% ipython --no-banner

In [1]: import numpy as np

In [2]: import numpy.linalg as la

In [3]: np.set_printoptions(precision=2, suppress=True, linewidth=140, legacy="1.25")

In [4]: m1 = np.load("test18.npy")

In [5]: m1
Out[5]: 
array([[-5, -2, -1, -3,  0,  1, -2,  0, -4, -4],
       [-1,  2,  3,  1,  4,  5,  2,  4,  0,  0],
       [ 0,  3,  4,  2,  5,  6,  3,  5,  1,  1],
       [-6, -3, -2, -4, -1,  0, -3, -1, -5, -5],
       [ 0,  3,  4,  2,  5,  6,  3,  5,  1,  1],
       [-5, -2, -1, -3,  0,  1, -2,  0, -4, -4],
       [ 2,  5,  6,  4,  7,  8,  5,  7,  3,  3],
       [ 4,  7,  8,  6,  9, 10,  7,  9,  5,  5],
       [-6, -3, -2, -4, -1,  0, -3, -1, -5, -5],
       [-6, -3, -2, -4, -1,  0, -3, -1, -5, -5],
       [ 6,  9, 10,  8, 11, 12,  9, 11,  7,  7]])

In [6]: rk = la.matrix_rank(m1)

In [7]: rk
Out[7]: 2

In [8]: ns = la.svd(m1)[2][rk:].T

In [9]: la.matrix_rank(m1.T @ m1), la.matrix_rank(m1 @ m1.T)
Out[9]: (2, 2)

In [10]: np.allclose(m1 @ ns, 0)
Out[10]: True

In [11]: out = m1 / np.sqrt((m1 ** 2).mean(axis=1, keepdims=True))

In [12]: la.matrix_rank(out) == la.matrix_rank(m1)
Out[12]: True

In [13]: out[6]
Out[13]: array([0.37, 0.93, 1.12, 0.75, 1.31, 1.5 , 0.93, 1.31, 0.56, 0.56])

In [14]: F = np.loadtxt("block17.csv", delimiter=",")

In [15]: F
Out[15]: 
array([[ 8., -6.,  0.,  0.],
       [ 3.,  9.,  0.,  0.],
       [ 0.,  0.,  8., -6.],
       [ 0.,  0.,  3.,  9.]])

In [16]: F @ F
Out[16]: 
array([[  46., -102.,    0.,    0.],
       [  51.,   63.,    0.,    0.],
       [   0.,    0.,   46., -102.],
       [   0.,    0.,   51.,   63.]])

In [17]: round(float(la.det(F)), 2)
Out[17]: 8100.0

In [18]: np.sort(la.eigvals(F).real)
Out[18]: array([8.5, 8.5, 8.5, 8.5])
